% ipython --no-banner

In [1]: import numpy as np

In [2]: np.set_printoptions(suppress=True, linewidth=140)

In [3]: tidy = lambda a: np.round(a, 2) + 0

In [4]: data = np.diag(np.array([-8, 7, -3, 8]))

In [5]: print(data)
[[-8  0  0  0]
 [ 0  7  0  0]
 [ 0  0 -3  0]
 [ 0  0  0  8]]

In [6]: out = np.inv(data)
AttributeError: module 'numpy' has no attribute 'inv'


In [7]: out = np.linalg.inv(data)

In [8]: print(np.allclose(out, data.T))
False

In [9]: print(tidy(np.linalg.det(data) * out))
[[-168.    0.    0.    0.]
 [   0.  192.    0.    0.]
 [   0.    0. -448.    0.]
 [   0.    0.    0.  168.]]

In [10]: print((np.abs(out) > 1e-9).astype(int))
[[1 0 0 0]
 [0 1 0 0]
 [0 0 1 0]
 [0 0 0 1]]

In [11]: print(tidy(np.linalg.inv(out)))
[[-8.  0.  0.  0.]
 [ 0.  7.  0.  0.]
 [ 0.  0. -3.  0.]
 [ 0.  0.  0.  8.]]

In [12]: print(data @ out)
[[1. 0. 0. 0.]
 [0. 1. 0. 0.]
 [0. 0. 1. 0.]
 [0. 0. 0. 1.]]

In [13]: X = np.loadtxt("case0.csv", delimiter=",")

In [14]: print(X)
[[ 1.  4.  2.]
 [ 1.  4.  2.]
 [-2.  1. -1.]]

In [15]: Uu, sigma, VT = np.linalg.svd(X)

In [16]: print(tidy(sigma))
[6.48 2.45 0.  ]

In [17]: print(np.argmax(sigma[:-1] / (sigma[1:] + 1e-6)) + 1)
2

In [18]: out = Uu[:, :2] @ np.diag(sigma[:2]) @ VT[:2]

In [19]: print(np.linalg.matrix_rank(X, rtol=0.05))
2

In [20]: print(tidy(np.linalg.norm(X - out, 2)), tidy(sigma[2]))
0.0 0.0

In [21]: print(tidy(out))
[[ 1.  4.  2.]
 [ 1.  4.  2.]
 [-2.  1. -1.]]

In [22]: print([round(float(x), 2) for x in np.linalg.svd(out, compute_uv=False)[:3]])
[6.48, 2.45, 0.0]

In [23]: print(np.linalg.matrix_rank(out, rtol=0.1))
2

In [24]: print(tidy(np.linalg.norm(out, 2) / np.linalg.norm(out)))
0.94

In [25]: print(np.linalg.cond(out) > 100)
True

In [26]: print(np.linalg.lstsq(X[:-1].T, X[-1])[2])
1

In [27]: print(np.unique(X.round(6), axis=0).shape)
(2, 3)

In [28]: print(np.allclose(X[:-1].T @ np.linalg.lstsq(X[:-1].T, X[-1])[0], X[-1]))
False

In [29]: print(np.abs(np.diag(np.linalg.qr(X)[1])) > 1e-9)
[ True  True False]

In [30]: print(tidy(np.trace(np.linalg.pinv(X) @ X)))
2.0

In [31]: print(np.linalg.cond(X) > 100)
True

In [32]: print(np.linalg.matrix_rank(X, rtol=0.1))
2

In [33]: arr = np.load("block10.npy")

In [34]: print(arr)
[[2 1 1 1 1]
 [0 0 1 1 2]
 [0 0 2 0 2]
 [0 0 0 1 1]
 [0 0 0 0 2]]

In [35]: # rows and columns are dependent

In [36]: Uu, sigma, VT = np.linalg.svd(arr)

In [37]: print(tidy(sigma))
[4.49 2.21 1.46 0.93 0.  ]

In [38]: print(np.argmax(sigma[:-1] / (sigma[1:] + 1e-6)) + 1)
4

In [39]: out = Uu[:, :4] @ np.diag(sigma[:4]) @ VT[:4]

In [40]: print(tidy(out))
[[2. 1. 1. 1. 1.]
 [0. 0. 1. 1. 2.]
 [0. 0. 2. 0. 2.]
 [0. 0. 0. 1. 1.]
 [0. 0. 0. 0. 2.]]

In [41]: print(np.linalg.matrix_rank(out))
4

In [42]: print(tidy(np.linalg.norm(arr - out) / np.linalg.norm(arr)))
0.0

In [43]: print(np.trace(arr))
7

In [44]: print(np.allclose(arr, arr.T))
False

In [45]: print(tidy(np.linalg.det(arr)))
0.0

In [46]: print(tidy(np.sort(np.abs(np.linalg.eigvals(arr)))))
[0. 1. 2. 2. 2.]

In [47]: print(arr @ arr)
[[4 2 5 4 9]
 [0 0 2 1 7]
 [0 0 4 0 8]
 [0 0 0 1 3]
 [0 0 0 0 4]]

In [48]: print((arr - arr.T) / 2)
[[ 0.   0.5  0.5  0.5  0.5]
 [-0.5  0.   0.5  0.5  1. ]
 [-0.5 -0.5  0.   0.   1. ]
 [-0.5 -0.5  0.   0.   0.5]
 [-0.5 -1.  -1.  -0.5  0. ]]
